% ipython --no-banner

In [1]: import numpy as np

In [2]: import numpy.linalg as la

In [3]: np.set_printoptions(precision=2, suppress=True, linewidth=100, sign=" ")

In [4]: m1 = np.load("out13.npy")

In [5]: m1
Out[5]: 
array([[-0.2,  0.5, -0.2,  0.5, -0.6],
       [-1. , -1.7,  0. ,  0.5,  0.6],
       [ 0.5, -0.3, -0.8,  0.7, -3.3],
       [ 0.7, -0.8,  0.4,  0. , -0.7],
       [ 1.5,  1.8, -0.6, -0.5, -1.3],
       [-2.8, -0.4,  0. , -1.1, -1. ],
       [-0.5,  0.9,  0.5,  0.1, -0.4],
       [ 0.7,  1.6,  0.6,  1.7, -1.6],
       [ 0. ,  0.9,  0.2, -1.9,  0.7],
       [ 0.7,  0. , -0.9,  2. ,  0.1],
       [ 0.9, -0.1,  1.3, -0.7, -0.1],
       [ 0.9,  1.5,  0.3, -0.8, -0.8],
       [ 0.8,  0.9, -0.3,  0.3,  0.7],
       [ 1.7, -0.8,  0.2, -0.5, -0.4],
       [-3.3, -2.4,  7.5, -1.2, -0.3],
       [-2.5,  0. ,  0.5,  0.3,  0.6],
       [ 0.3,  0.1, -0.2, -0.3,  0.5],
       [-0.9,  1.2,  1.1, -1.2, -0.9],
       [ 0.5,  0.3, -1.5, -0.8,  0. ],
       [ 2.5, -0.3,  0.5,  1.8,  0.3],
       [-0.8,  0.2,  1.3, -1.1,  1.3],
       [-0.2,  0.5, -0.4,  0.5, -0.9],
       [ 0.3, -0.6, -0.1,  1.9,  0.3],
       [ 0. ,  0.3,  0. , -0.2,  0.4],
       [ 0.8, -1.1,  0.8,  0.4, -2.3],
       [-0.9,  0.2,  1.4,  0. , -0.1],
       [ 0.8, -1.2, -0.6, -2.4,  2.6],
       [ 1.1,  0.4,  0. , -0.9,  1.8],
       [-0.7,  1.6,  0.5,  0.1, -0.6],
       [-0.9, -1.1, -0.2,  1.4,  1.2]])

In [6]: other = np.c_[m1[:, :4] @ np.array([[0, 3, 2, 2], [-2, 0, -1, -3], [-3, 2, -3, 1], [0, -3, 0, -1]]), np.array([2, 2, 0, 0, 1, 2, 1, 1, 1, 1, 2, 3, 1, 2, 1, 0, 2, 3, 0, 3, 2, 1, 2, 2, 1, 2, 1, 3, 3, 0])]

In [7]: other
Out[7]: 
array([[ -0.4,  -2.5,  -0.3,  -2.6,   2. ],
       [  3.4,  -4.5,  -0.3,   2.6,   2. ],
       [  3. ,  -2.2,   3.7,   0.4,   0. ],
       [  0.4,   2.9,   1. ,   4.2,   0. ],
       [ -1.8,   4.8,   3. ,  -2.5,   1. ],
       [  0.8,  -5.1,  -5.2,  -3.3,   2. ],
       [ -3.3,  -0.8,  -3.4,  -3.3,   1. ],
       [ -5. ,  -1.8,  -2. ,  -4.5,   1. ],
       [ -2.4,   6.1,  -1.5,  -0.6,   1. ],
       [  2.7,  -5.7,   4.1,  -1.5,   1. ],
       [ -3.7,   7.4,  -2. ,   4.1,   2. ],
       [ -3.9,   5.7,  -0.6,  -1.6,   3. ],
       [ -0.9,   0.9,   1.6,  -1.7,   1. ],
       [  1. ,   7. ,   3.6,   6.5,   2. ],
       [-17.7,   8.7, -26.7,   9.3,   1. ],
       [ -1.5,  -7.4,  -6.5,  -4.8,   0. ],
       [  0.4,   1.4,   1.1,   0.4,   2. ],
       [ -5.7,   3.1,  -6.3,  -3.1,   3. ],
       [  3.9,   0.9,   5.2,  -0.6,   0. ],
       [ -0.9,   3.1,   3.8,   4.6,   3. ],
       [ -4.3,   3.5,  -5.7,   0.2,   2. ],
       [  0.2,  -2.9,   0.3,  -2.8,   1. ],
       [  1.5,  -5. ,   1.5,   0.4,   2. ],
       [ -0.6,   0.6,  -0.3,  -0.7,   2. ],
       [ -0.2,   2.8,   0.3,   5.3,   1. ],
       [ -4.6,   0.1,  -6.2,  -1. ,   2. ],
       [  4.2,   8.4,   4.6,   7. ,   1. ],
       [ -0.8,   6. ,   1.8,   1.9,   3. ],
       [ -4.7,  -1.4,  -4.5,  -5.8,   3. ],
       [  2.8,  -7.3,  -0.1,  -0.1,   0. ]])

In [8]: la.norm(la.qr(m1)[0].T @ other, axis=0) ** 2 / ((other ** 2).sum(axis=0) + 1e-12)
Out[8]: array([ 1.  ,  1.  ,  1.  ,  1.  ,  0.21])

In [9]: np.round(la.lstsq(m1, other[:, 0])[0], 2) + 0
Out[9]: array([ 0., -2., -3.,  0.,  0.])

In [10]: la.norm(other, axis=0)
Out[10]: array([ 23.65,  25.84,  32.57,  20.28,   9.75])

In [11]: round(float(la.norm(other[12], 1)), 2), round(la.norm(other[12], np.inf), 2)
Out[11]: (6.1, np.float64(1.7))

In [12]: np.round(other[12] @ other[16], 2)
Out[12]: np.float64(3.98)

In [13]: round(float(la.norm(other, 2)), 2)
Out[13]: 40.51

In [14]: np.round(la.norm(other, 1), 2), np.round(la.norm(other, np.inf), 2)
Out[14]: (np.float64(120.0), np.float64(63.4))

In [15]: dist = la.norm(m1[:, None] - m1[None], axis=-1)

In [16]: (dist + 1e9 * np.eye(30)).round(6).argmin(axis=1)
Out[16]: 
array([ 21,  29,  24,  13,  11,  15,  28,  21,  20,  22,   3,   4,  16,   3,  25,  25,  23,  28,
        16,  22,  25,   0,   9,  16,   3,   6,  27,  16,   6,   1])

In [17]: dist.shape
Out[17]: (30, 30)

In [18]: dist[:5, :5]
Out[18]: 
array([[ 0.  ,  2.64,  2.97,  1.77,  2.5 ],
       [ 2.64,  0.  ,  4.48,  2.41,  4.84],
       [ 2.97,  4.48,  0.  ,  3.  ,  3.3 ],
       [ 1.77,  2.41,  3.  ,  0.  ,  3.  ],
       [ 2.5 ,  4.84,  3.3 ,  3.  ,  0.  ]])

In [19]: np.flatnonzero(dist[22] < dist.mean() / 2)
Out[19]: array([  9,  22,  29])

In [20]: np.unravel_index(dist.round(6).argmax(), dist.shape)
Out[20]: (np.int64(4), np.int64(14))

In [21]: np.unravel_index(np.abs(m1).argmax(), m1.shape)
Out[21]: (np.int64(14), np.int64(2))

In [22]: m1.sum(axis=1)
Out[22]: 
array([ 0. , -1.6, -3.2, -0.4,  0.9, -5.3,  0.6,  3. , -0.1,  1.9,  1.3,  1.1,  2.4,  0.2,  0.3,
       -1.1,  0.4, -0.7, -1.5,  4.8,  0.9, -0.5,  1.8,  0.5, -1.4,  0.6, -0.8,  2.4,  0.9,  0.4])

In [23]: np.round(m1.sum(axis=0), 2) + 0
Out[23]: array([ 0. ,  2.1, 11.3, -1.4, -4.2])

In [24]: np.abs(m1).max()
Out[24]: np.float64(7.5)

In [25]: np.diff(m1, axis=0)
Out[25]: 
array([[-0.8, -2.2,  0.2,  0. ,  1.2],
       [ 1.5,  1.4, -0.8,  0.2, -3.9],
       [ 0.2, -0.5,  1.2, -0.7,  2.6],
       [ 0.8,  2.6, -1. , -0.5, -0.6],
       [-4.3, -2.2,  0.6, -0.6,  0.3],
       [ 2.3,  1.3,  0.5,  1.2,  0.6],
       [ 1.2,  0.7,  0.1,  1.6, -1.2],
       [-0.7, -0.7, -0.4, -3.6,  2.3],
       [ 0.7, -0.9, -1.1,  3.9, -0.6],
       [ 0.2, -0.1,  2.2, -2.7, -0.2],
       [ 0. ,  1.6, -1. , -0.1, -0.7],
       [-0.1, -0.6, -0.6,  1.1,  1.5],
       [ 0.9, -1.7,  0.5, -0.8, -1.1],
       [-5. , -1.6,  7.3, -0.7,  0.1],
       [ 0.8,  2.4, -7. ,  1.5,  0.9],
       [ 2.8,  0.1, -0.7, -0.6, -0.1],
       [-1.2,  1.1,  1.3, -0.9, -1.4],
       [ 1.4, -0.9, -2.6,  0.4,  0.9],
       [ 2. , -0.6,  2. ,  2.6,  0.3],
       [-3.3,  0.5,  0.8, -2.9,  1. ],
       [ 0.6,  0.3, -1.7,  1.6, -2.2],
       [ 0.5, -1.1,  0.3,  1.4,  1.2],
       [-0.3,  0.9,  0.1, -2.1,  0.1],
       [ 0.8, -1.4,  0.8,  0.6, -2.7],
       [-1.7,  1.3,  0.6, -0.4,  2.2],
       [ 1.7, -1.4, -2. , -2.4,  2.7],
       [ 0.3,  1.6,  0.6,  1.5, -0.8],
       [-1.8,  1.2,  0.5,  1. , -2.4],
       [-0.2, -2.7, -0.7,  1.3,  1.8]])

In [26]: m1 - m1[0]
Out[26]: 
array([[ 0. ,  0. ,  0. ,  0. ,  0. ],
       [-0.8, -2.2,  0.2,  0. ,  1.2],
       [ 0.7, -0.8, -0.6,  0.2, -2.7],
       [ 0.9, -1.3,  0.6, -0.5, -0.1],
       [ 1.7,  1.3, -0.4, -1. , -0.7],
       [-2.6, -0.9,  0.2, -1.6, -0.4],
       [-0.3,  0.4,  0.7, -0.4,  0.2],
       [ 0.9,  1.1,  0.8,  1.2, -1. ],
       [ 0.2,  0.4,  0.4, -2.4,  1.3],
       [ 0.9, -0.5, -0.7,  1.5,  0.7],
       [ 1.1, -0.6,  1.5, -1.2,  0.5],
       [ 1.1,  1. ,  0.5, -1.3, -0.2],
       [ 1. ,  0.4, -0.1, -0.2,  1.3],
       [ 1.9, -1.3,  0.4, -1. ,  0.2],
       [-3.1, -2.9,  7.7, -1.7,  0.3],
       [-2.3, -0.5,  0.7, -0.2,  1.2],
       [ 0.5, -0.4,  0. , -0.8,  1.1],
       [-0.7,  0.7,  1.3, -1.7, -0.3],
       [ 0.7, -0.2, -1.3, -1.3,  0.6],
       [ 2.7, -0.8,  0.7,  1.3,  0.9],
       [-0.6, -0.3,  1.5, -1.6,  1.9],
       [ 0. ,  0. , -0.2,  0. , -0.3],
       [ 0.5, -1.1,  0.1,  1.4,  0.9],
       [ 0.2, -0.2,  0.2, -0.7,  1. ],
       [ 1. , -1.6,  1. , -0.1, -1.7],
       [-0.7, -0.3,  1.6, -0.5,  0.5],
       [ 1. , -1.7, -0.4, -2.9,  3.2],
       [ 1.3, -0.1,  0.2, -1.4,  2.4],
       [-0.5,  1.1,  0.7, -0.4,  0. ],
       [-0.7, -1.6,  0. ,  0.9,  1.8]])

In [27]: la.svd(m1, compute_uv=False)
Out[27]: array([ 9.9 ,  6.94,  5.69,  5.3 ,  4.14])

In [28]: la.matrix_rank(m1)
Out[28]: np.int64(5)

In [29]: Z = m1[[22, 6]].astype(float)

In [30]: for _ in range(5):
    ...:     lab = la.norm(m1[:, None] - Z, axis=-1).argmin(axis=1)
    ...:     Z = np.array([m1[lab == j].mean(axis=0) for j in range(2)])
    ...: 

In [31]: lab
Out[31]: 
array([ 1,  0,  1,  1,  1,  1,  1,  1,  1,  0,  1,  1,  1,  1,  1,  1,  1,  1,  1,  0,  1,  1,  0,
        1,  1,  1,  1,  1,  1,  0])

In [32]: Z
Out[32]: 
array([[ 0.32, -0.74, -0.14,  1.52,  0.5 ],
       [-0.06,  0.23,  0.48, -0.36, -0.27]])

In [33]: np.bincount(lab)
Out[33]: array([  5,  25])

In [34]: np.abs(Z[1] - Z[0]).argmax()
Out[34]: np.int64(3)

In [35]: arr = np.array([[6, 0, 0, 0, 0],
    ...:     [7, 6, 0, 0, 0],
    ...:     [6, 4, 9, 0, 0],
    ...:     [1, 5, 2, 3, 0],
    ...:     [0, 4, 0, 9, 1]])

In [36]: arr
Out[36]: 
array([[ 6,  0,  0,  0,  0],
       [ 7,  6,  0,  0,  0],
       [ 6,  4,  9,  0,  0],
       [ 1,  5,  2,  3,  0],
       [ 0,  4,  0,  9,  1]])

In [37]: rng = np.random.default_rng(718736)

In [38]: lab = rng.permutation(5)

In [39]: lab
Out[39]: array([ 3,  0,  4,  2,  1])

In [40]: other = arr[lab][:, lab]

In [41]: np.allclose(other, arr)
Out[41]: False

In [42]: np.trace(other)
Out[42]: np.int64(25)

In [43]: np.diag(other)
Out[43]: array([ 3,  6,  1,  9,  6])

In [44]: np.sort(np.abs(la.eigvals(other)))
Out[44]: array([ 1.,  3.,  6.,  6.,  9.])

In [45]: round(float(la.det(other)), 2), np.round(la.det(arr[lab]), 2)
Out[45]: (972.0, np.float64(972.0))

In [46]: other
Out[46]: 
array([[ 3,  1,  0,  2,  5],
       [ 0,  6,  0,  0,  0],
       [ 9,  0,  1,  0,  4],
       [ 0,  6,  0,  9,  4],
       [ 0,  7,  0,  0,  6]])

In [47]: vec = np.array([3, -1, 0, -3, 1])

In [48]: h1 = np.maximum(other @ vec, 0)

In [49]: h1
Out[49]: array([  7,   0,  31,   0,   0])

In [50]: other.T @ h1
Out[50]: array([ 300,    7,   31,   14,  159])

In [51]: np.maximum(other @ (3 * vec), 0)
Out[51]: array([ 21,   0,  93,   0,   0])

In [52]: other = np.array([[0, 0, 0, 0, 0, 1, 1, 1, 2, 2]])

In [53]: feats = other.T @ other

In [54]: feats
Out[54]: 
array([[ 0,  0,  0,  0,  0,  0,  0,  0,  0,  0],
       [ 0,  0,  0,  0,  0,  0,  0,  0,  0,  0],
       [ 0,  0,  0,  0,  0,  0,  0,  0,  0,  0],
       [ 0,  0,  0,  0,  0,  0,  0,  0,  0,  0],
       [ 0,  0,  0,  0,  0,  0,  0,  0,  0,  0],
       [ 0,  0,  0,  0,  0,  1,  1,  1,  2,  2],
       [ 0,  0,  0,  0,  0,  1,  1,  1,  2,  2],
       [ 0,  0,  0,  0,  0,  1,  1,  1,  2,  2],
       [ 0,  0,  0,  0,  0,  2,  2,  2,  4,  4],
       [ 0,  0,  0,  0,  0,  2,  2,  2,  4,  4]])

In [55]: other = arr / la.norm(arr, axis=1, keepdims=True)

In [56]: C2 = other @ other.T

In [57]: (np.abs(C2) > 0.9).astype(int)
Out[57]: 
array([[ 1,  0,  0,  0,  0],
       [ 0,  1,  0,  0,  0],
       [ 0,  0,  1,  0,  0],
       [ 0,  0,  0,  1,  0],
       [ 0,  0,  0,  0,  1]])

In [58]: round(np.degrees(np.arccos(np.clip(C2[3, 2], -1, 1))), 2)
Out[58]: np.float64(52.34)

In [59]: np.argwhere(np.triu(np.abs(C2) > 0.95, 1))
Out[59]: array([], shape=(0, 2), dtype=int64)

In [60]: C2[3]
Out[60]: array([ 0.16,  0.64,  0.61,  1.  ,  0.76])

In [61]: C2
Out[61]: 
array([[ 1.  ,  0.76,  0.52,  0.16,  0.  ],
       [ 0.76,  1.  ,  0.62,  0.64,  0.26],
       [ 0.52,  0.62,  1.  ,  0.61,  0.14],
       [ 0.16,  0.64,  0.61,  1.  ,  0.76],
       [ 0.  ,  0.26,  0.14,  0.76,  1.  ]])

In [62]: np.trace(feats)
Out[62]: np.int64(11)

In [63]: np.allclose(feats, feats.T)
Out[63]: True

In [64]: round(la.det(feats), 2)
Out[64]: np.float64(0.0)

In [65]: np.round(np.abs(la.eigvals(feats)).max(), 2)
Out[65]: np.float64(11.0)

In [66]: (feats + feats.T) / 2
Out[66]: 
array([[ 0.,  0.,  0.,  0.,  0.,  0.,  0.,  0.,  0.,  0.],
       [ 0.,  0.,  0.,  0.,  0.,  0.,  0.,  0.,  0.,  0.],
       [ 0.,  0.,  0.,  0.,  0.,  0.,  0.,  0.,  0.,  0.],
       [ 0.,  0.,  0.,  0.,  0.,  0.,  0.,  0.,  0.,  0.],
       [ 0.,  0.,  0.,  0.,  0.,  0.,  0.,  0.,  0.,  0.],
       [ 0.,  0.,  0.,  0.,  0.,  1.,  1.,  1.,  2.,  2.],
       [ 0.,  0.,  0.,  0.,  0.,  1.,  1.,  1.,  2.,  2.],
       [ 0.,  0.,  0.,  0.,  0.,  1.,  1.,  1.,  2.,  2.],
       [ 0.,  0.,  0.,  0.,  0.,  2.,  2.,  2.,  4.,  4.],
       [ 0.,  0.,  0.,  0.,  0.,  2.,  2.,  2.,  4.,  4.]])

In [67]: np.allclose(feats @ feats.T, feats.T @ feats)
Out[67]: True

In [68]: proj = m1 @ la.solve(m1.T @ m1, m1.T)

In [69]: np.round(proj @ m1[:, 2], 2) + 0
Out[69]: 
array([-0.2,  0. , -0.8,  0.4, -0.6,  0. ,  0.5,  0.6,  0.2, -0.9,  1.3,  0.3, -0.3,  0.2,  7.5,
        0.5, -0.2,  1.1, -1.5,  0.5,  1.3, -0.4, -0.1,  0. ,  0.8,  1.4, -0.6,  0. ,  0.5, -0.2])

In [70]: np.round(la.eigvalsh(proj), 2) + 0
Out[70]: 
array([ 0.,  0.,  0.,  0.,  0.,  0.,  0.,  0.,  0.,  0.,  0.,  0.,  0.,  0.,  0.,  0.,  0.,  0.,
        0.,  0.,  0.,  0.,  0.,  0.,  0.,  1.,  1.,  1.,  1.,  1.])
